>>> import numpy as np
>>> np.set_printoptions(suppress=True, linewidth=200)
>>> A = np.load("out4.npy")
>>> print(A)
[[-15   0  15 -15 -15 -15  -5   0 -15  -5  15 -15]
 [ -6   0   6  -6  -6  -6  -2   0  -6  -2   6  -6]
 [  3   0  -3   3   3   3   1   0   3   1  -3   3]
 [  3   0  -3   3   3   3   1   0   3   1  -3   3]
 [  3   0  -3   3   3   3   1   0   3   1  -3   3]
 [  6   0  -6   6   6   6   2   0   6   2  -6   6]
 [ -9   0   9  -9  -9  -9  -3   0  -9  -3   9  -9]
 [  3   0  -3   3   3   3   1   0   3   1  -3   3]
 [  6   0  -6   6   6   6   2   0   6   2  -6   6]
 [ -3   0   3  -3  -3  -3  -1   0  -3  -1   3  -3]
 [ -9   0   9  -9  -9  -9  -3   0  -9  -3   9  -9]]
>>> left, sigma, VT = np.linalg.svd(A)
>>> evecs = VT[:(sigma > 1e-8).sum()]
>>> rng = np.random.default_rng(748629)
>>> vec = A[1] + -1 * A[0] + rng.integers(2) * np.eye(12)[3]
>>> vec
array([ 9.,  0., -9.,  9.,  9.,  9.,  3.,  0.,  9.,  3., -9.,  9.])
>>> np.round(np.diag(evecs.T @ evecs), 2)
array([0.12, 0.  , 0.12, 0.12, 0.12, 0.12, 0.01, 0.  , 0.12, 0.01, 0.12, 0.12])
>>> np.round(evecs.T @ evecs, 2)
array([[ 0.12,  0.  , -0.12,  0.12,  0.12,  0.12,  0.04,  0.  ,  0.12,  0.04, -0.12,  0.12],
       [ 0.  ,  0.  ,  0.  ,  0.  ,  0.  ,  0.  ,  0.  ,  0.  ,  0.  ,  0.  ,  0.  ,  0.  ],
       [-0.12,  0.  ,  0.12, -0.12, -0.12, -0.12, -0.04,  0.  , -0.12, -0.04,  0.12, -0.12],
       [ 0.12,  0.  , -0.12,  0.12,  0.12,  0.12,  0.04,  0.  ,  0.12,  0.04, -0.12,  0.12],
       [ 0.12,  0.  , -0.12,  0.12,  0.12,  0.12,  0.04,  0.  ,  0.12,  0.04, -0.12,  0.12],
       [ 0.12,  0.  , -0.12,  0.12,  0.12,  0.12,  0.04,  0.  ,  0.12,  0.04, -0.12,  0.12],
       [ 0.04,  0.  , -0.04,  0.04,  0.04,  0.04,  0.01,  0.  ,  0.04,  0.01, -0.04,  0.04],
       [ 0.  ,  0.  ,  0.  ,  0.  ,  0.  ,  0.  ,  0.  ,  0.  ,  0.  ,  0.  ,  0.  ,  0.  ],
       [ 0.12,  0.  , -0.12,  0.12,  0.12,  0.12,  0.04,  0.  ,  0.12,  0.04, -0.12,  0.12],
       [ 0.04,  0.  , -0.04,  0.04,  0.04,  0.04,  0.01,  0.  ,  0.04,  0.01, -0.04,  0.04],
       [-0.12,  0.  ,  0.12, -0.12, -0.12, -0.12, -0.04,  0.  , -0.12, -0.04,  0.12, -0.12],
       [ 0.12,  0.  , -0.12,  0.12,  0.12,  0.12,  0.04,  0.  ,  0.12,  0.04, -0.12,  0.12]])
>>> np.linalg.matrix_rank(np.vstack([A, vec]))
np.int64(1)
>>> rank = np.linalg.matrix_rank(A)
>>> rank
np.int64(1)
>>> null = np.linalg.svd(A)[2][rank:].T
>>> [int(np.linalg.matrix_rank(np.delete(A, i, axis=0))) for i in range(11)]
[1, 1, 1, 1, 1, 1, 1, 1, 1, 1, 1]
>>> null.shape
(12, 11)
>>> np.linalg.matrix_rank(A.T @ A), np.linalg.matrix_rank(A @ A.T)
(np.int64(1), np.int64(1))
>>> np.round(null @ null.T, 2) + 0
array([[ 0.88,  0.  ,  0.12, -0.12, -0.12, -0.12, -0.04,  0.  , -0.12, -0.04,  0.12, -0.12],
       [ 0.  ,  1.  ,  0.  ,  0.  ,  0.  ,  0.  ,  0.  ,  0.  ,  0.  ,  0.  ,  0.  ,  0.  ],
       [ 0.12,  0.  ,  0.88,  0.12,  0.12,  0.12,  0.04,  0.  ,  0.12,  0.04, -0.12,  0.12],
       [-0.12,  0.  ,  0.12,  0.88, -0.12, -0.12, -0.04,  0.  , -0.12, -0.04,  0.12, -0.12],
       [-0.12,  0.  ,  0.12, -0.12,  0.88, -0.12, -0.04,  0.  , -0.12, -0.04,  0.12, -0.12],
       [-0.12,  0.  ,  0.12, -0.12, -0.12,  0.88, -0.04,  0.  , -0.12, -0.04,  0.12, -0.12],
       [-0.04,  0.  ,  0.04, -0.04, -0.04, -0.04,  0.99,  0.  , -0.04, -0.01,  0.04, -0.04],
       [ 0.  ,  0.  ,  0.  ,  0.  ,  0.  ,  0.  ,  0.  ,  1.  ,  0.  ,  0.  ,  0.  ,  0.  ],
       [-0.12,  0.  ,  0.12, -0.12, -0.12, -0.12, -0.04,  0.  ,  0.88, -0.04,  0.12, -0.12],
       [-0.04,  0.  ,  0.04, -0.04, -0.04, -0.04, -0.01,  0.  , -0.04,  0.99,  0.04, -0.04],
       [ 0.12,  0.  , -0.12,  0.12,  0.12,  0.12,  0.04,  0.  ,  0.12,  0.04,  0.88,  0.12],
       [-0.12,  0.  ,  0.12, -0.12, -0.12, -0.12, -0.04,  0.  , -0.12, -0.04,  0.12,  0.88]])
>>> [int(np.linalg.matrix_rank(A[:i])) for i in range(1, len(A) + 1)]
[1, 1, 1, 1, 1, 1, 1, 1, 1, 1, 1]
>>> [int(np.linalg.matrix_rank(A[:, :j + 1])) for j in range(12)]
[1, 1, 1, 1, 1, 1, 1, 1, 1, 1, 1, 1]
